% ipython --no-banner

In [1]: import numpy as np

In [2]: np.set_printoptions(precision=2, suppress=True, linewidth=160)

In [3]: rnd = lambda a: np.round(a, 2) + 0

In [4]: arr = np.load("dump.npy")

In [5]: arr
Out[5]: 
array([[  8.2 , -13.02,   9.71,   8.31],
       [ -7.98,   0.  ,  10.64, -14.94],
       [ 13.01,   3.96, -12.41,  -7.81],
       [ -6.13, -11.67,  -7.23, -13.18],
       [  2.44,   2.27,  16.27,  11.15],
       [  9.11, -12.82,   8.94,  -8.53],
       [ 10.91,  14.01,  -9.12,   1.25],
       [ -8.07, -17.3 ,   5.62,   2.02],
       [ -2.98,  15.4 , -10.89,   5.93],
       [ -4.93, -16.57,  -5.77,  -8.23],
       [-16.56,  -7.79,   4.78,   6.49],
       [  6.52,  -2.49,  16.13,  -9.53],
       [-10.7 ,  16.57,  -1.37,  -3.02],
       [  2.91, -19.48,  -3.36,   0.96]])

In [6]: x0 = np.array([-4, 2, -4, -9])

In [7]: h1 = np.maximum(arr @ x0, 0)

In [8]: rnd(np.tanh(arr @ x0))
Out[8]: array([-1.,  1.,  1.,  1., -1., -1.,  1., -1.,  1.,  1., -1., -1.,  1., -1.])

In [9]: print(arr * (h1 > 1e-9)[:, None])
[[  0.    -0.     0.     0.  ]
 [ -7.98   0.    10.64 -14.94]
 [ 13.01   3.96 -12.41  -7.81]
 [ -6.13 -11.67  -7.23 -13.18]
 [  0.     0.     0.     0.  ]
 [  0.    -0.     0.    -0.  ]
 [ 10.91  14.01  -9.12   1.25]
 [ -0.    -0.     0.     0.  ]
 [ -2.98  15.4  -10.89   5.93]
 [ -4.93 -16.57  -5.77  -8.23]
 [ -0.    -0.     0.     0.  ]
 [  0.    -0.     0.    -0.  ]
 [-10.7   16.57  -1.37  -3.02]
 [  0.    -0.    -0.     0.  ]]

In [10]: print(rnd(h1))
[  0.   123.82  75.81 148.72   0.     0.     9.61   0.    32.91  83.73   0.     0.   108.6    0.  ]

In [11]: rnd(np.maximum(arr @ x0, 0) - np.maximum(-arr @ x0, 0))
Out[11]: array([-172.47,  123.82,   75.81,  148.72, -170.65,  -21.07,    9.61,  -42.98,   32.91,   83.73,  -26.87,   -9.81,  108.6 ,  -45.8 ])

In [12]: Xc = arr - arr.mean(axis=0)

In [13]: Uu, s, Vh = np.linalg.svd(Xc, full_matrices=False)

In [14]: rnd(s ** 2 / (s ** 2).sum())
Out[14]: array([0.42, 0.23, 0.2 , 0.15])

In [15]: (np.sign(Uu[:, 0]) == np.sign(Uu[0, 0])).astype(int)
Out[15]: array([1, 1, 0, 1, 0, 1, 0, 1, 0, 1, 1, 1, 0, 1])

In [16]: print(np.linalg.matrix_rank(Xc))
4

In [17]: rnd(np.abs(Vh[-1]))
Out[17]: array([0.04, 0.27, 0.45, 0.85])

In [18]: rnd((s ** 2).sum() ** 2 / (s ** 4).sum())
Out[18]: np.float64(3.41)

In [19]: np.abs(Uu[:, 0]).argmax()
Out[19]: np.int64(8)
